% ipython --no-banner

In [1]: import numpy as np

In [2]: import numpy.linalg as la

In [3]: np.set_printoptions(suppress=True, linewidth=100)

In [4]: sig = 20 * 0.9 ** np.arange(3)

In [5]: Q, _ = la.qr(np.array([[-0.2, -0.4, -0.4], [0.1, -1.5, -0.2], [-0.3, -0.5, -0.3]]))

In [6]: rng = np.random.default_rng(74995)

In [7]: K = rng.normal(size=(17, 3)) * sig @ Q

In [8]: K.round(2)
Out[8]: 
array([[ 33.19,  20.22,  20.62],
       [ -6.25,  24.06, -17.01],
       [ -6.48,  -4.51,   8.85],
       [  3.4 ,  -5.26,  -3.94],
       [ 10.95,  -2.64,  -9.18],
       [ -5.84,   2.93,  11.11],
       [  1.9 ,  21.2 ,  -9.6 ],
       [  5.42,  21.32,  29.82],
       [ 22.21,  -1.5 , -24.18],
       [  6.62,   3.91,   3.65],
       [-36.39, -21.89, -18.88],
       [  1.66,   6.81, -42.9 ],
       [ 10.76,  -7.86,  -6.22],
       [  4.55,   6.77,  -8.78],
       [-20.88,  17.53,  -8.79],
       [ -0.15,  20.43,   1.56],
       [ 21.4 , -50.73, -12.65]])

In [9]: Xs = (K - K.mean(axis=0)) / K.std(axis=0)

In [10]: np.argwhere(np.abs(Xs) > 2)
Out[10]: 
array([[ 7,  2],
       [10,  0],
       [11,  2],
       [16,  1]])

In [11]: beta = la.lstsq(np.delete(Xs, 0, axis=1), Xs[:, 0])[0]

In [12]: beta.round(2)
Out[12]: array([-0.1 ,  0.22])

In [13]: round(float(1 - np.var(Xs[:, 0] - np.delete(Xs, 0, axis=1) @ beta)), 2)
Out[13]: 0.05

In [14]: gram = np.cov(K, rowvar=False)

In [15]: np.round(np.median(K, axis=0), 2)
Out[15]: array([ 3.4 ,  3.91, -8.78])

In [16]: gram.shape
Out[16]: (3, 3)

In [17]: Xs = K - K.mean(axis=0)

In [18]: V = la.svd(Xs)[2][:1]

In [19]: Y = Xs - Xs @ V.T @ V

In [20]: np.round(np.cov(Xs @ V.T, rowvar=False), 2)
Out[20]: np.float64(423.83)

In [21]: np.round((Xs @ V.T).std(axis=0), 2)
Out[21]: array([19.97])

In [22]: np.round(la.norm(Y) / la.norm(Xs), 2)
Out[22]: np.float64(0.73)

In [23]: Xs = K - K.mean(axis=0)

In [24]: U, sig, vt = la.svd(Xs, full_matrices=False)

In [25]: np.round(vt[0] * np.sign(vt[0, np.abs(vt[0]).argmax()]), 2)
Out[25]: array([0.13, 0.79, 0.59])

In [26]: np.abs(U[:, 0]).argmax()
Out[26]: np.int64(16)

In [27]: np.round(Xs.mean(axis=0), 2) + 0
Out[27]: array([0., 0., 0.])

In [28]: data = np.loadtxt("data.csv", delimiter=",")

In [29]: data
Out[29]: 
array([[-21.2 ,  39.26, -20.23],
       [-19.3 ,  41.46, -20.27],
       [-20.49,  41.46, -19.95],
       [-20.57,  41.84, -20.23],
       [-19.63,  39.53, -18.89],
       [-19.11,  41.38, -19.15],
       [-19.62,  38.6 , -18.77],
       [-20.9 ,  40.88, -20.08],
       [-20.22,  38.97, -20.95],
       [-19.88,  40.67, -21.9 ],
       [-20.38,  39.35, -20.99],
       [-19.98,  40.68, -20.93],
       [-19.78,  41.24, -21.25],
       [-19.3 ,  40.12, -19.99]])

In [30]: Xs = data - data.mean(axis=0)

In [31]: U, sig, vt = la.svd(Xs, full_matrices=False)

In [32]: np.abs(U[:, 0]).argmax()
Out[32]: np.int64(6)

In [33]: (np.sign(U[:, 0]) == np.sign(U[0, 0])).astype(int)
Out[33]: array([1, 0, 0, 0, 1, 0, 1, 0, 1, 0, 1, 0, 0, 1])

In [34]: np.round(sig ** 2 / (sig ** 2).sum(), 2)
Out[34]: array([0.52, 0.34, 0.14])

In [35]: np.round(np.abs(vt[-1]), 2)
Out[35]: array([0.93, 0.15, 0.33])

In [36]: np.abs(vt[0]).argmax()
Out[36]: np.int64(1)

In [37]: x0 = np.array([-2, 2, 4])

In [38]: rhs = data @ x0

In [39]: beta, lr = np.zeros(3), 1 / la.norm(data, 2) ** 2

In [40]: for i in range(5):
    ...:     beta -= lr * data.T @ (data @ beta - rhs)
    ...:     if i % 1 == 0: print(i, round(la.norm(data @ beta - rhs), 2))
    ...: 
0 13.58
1 13.58
2 13.57
3 13.57
4 13.57

In [41]: beta.round(2)
Out[41]: array([-0.33,  0.66, -0.32])

In [42]: lab = data[:, 0] > np.median(data[:, 0])

In [43]: u = data[lab].mean(axis=0) - data[~lab].mean(axis=0)

In [44]: u.round(2)
Out[44]: array([1.02, 0.08, 0.45])

In [45]: lab.astype(int)
Out[45]: array([0, 1, 0, 0, 1, 1, 1, 0, 0, 1, 0, 0, 1, 1])

In [46]: ((data - data.mean(axis=0)) @ u > 0).astype(int)
Out[46]: array([0, 1, 0, 0, 1, 1, 1, 0, 0, 0, 0, 0, 0, 1])

In [47]: hat = data @ la.solve(data.T @ data, data.T)

In [48]: np.round(hat @ data[:, 1], 2)
Out[48]: 
array([39.26, 41.46, 41.46, 41.84, 39.53, 41.38, 38.6 , 40.88, 38.97, 40.67, 39.35, 40.68, 41.24,
       40.12])

In [49]: F = np.loadtxt("run3.csv", delimiter=",")

In [50]: F
Out[50]: 
array([[ 1.,  0.,  2.],
       [ 0.,  2.,  0.],
       [-2.,  0.,  2.]])

In [51]: # splits into 2 blocks

In [52]: hat = np.triu(np.array([[0, 6, 2], [8, 4, 8], [5, 5, 5]]), 1) + np.eye(3)

In [53]: Y = hat @ F @ la.inv(hat)

In [54]: np.round(la.det(Y), 2)
Out[54]: np.float64(12.0)

In [55]: Y
Out[55]: 
array([[  -3.,   30., -228.],
       [ -16.,   98., -736.],
       [  -2.,   12.,  -90.]])

In [56]: hat @ F - F @ hat
Out[56]: 
array([[ -4.,   6.,   2.],
       [-16.,   0.,   0.],
       [  0.,  12.,   4.]])

In [57]: x0 = np.array([2, 1, -1])

In [58]: rhs = F @ x0

In [59]: rhs
Out[59]: array([ 0.,  2., -6.])

In [60]: np.round(la.solve(F, rhs + F[:, 0]), 2)
Out[60]: array([ 3.,  1., -1.])

In [61]: np.round(la.solve(F, F[:, 2]), 2)
Out[61]: array([-0.,  0.,  1.])

In [62]: np.round(la.solve(F.T, F[2]), 2)
Out[62]: array([0., 0., 1.])

In [63]: F @ F
Out[63]: 
array([[-3.,  0.,  6.],
       [ 0.,  4.,  0.],
       [-6.,  0.,  0.]])

In [64]: (la.matrix_power((F != 0) + (F.T != 0) + np.eye(3), 3) > 0).astype(int)
Out[64]: 
array([[1, 0, 1],
       [0, 1, 0],
       [1, 0, 1]])

In [65]: np.round(la.det(F), 2)
Out[65]: np.float64(12.0)
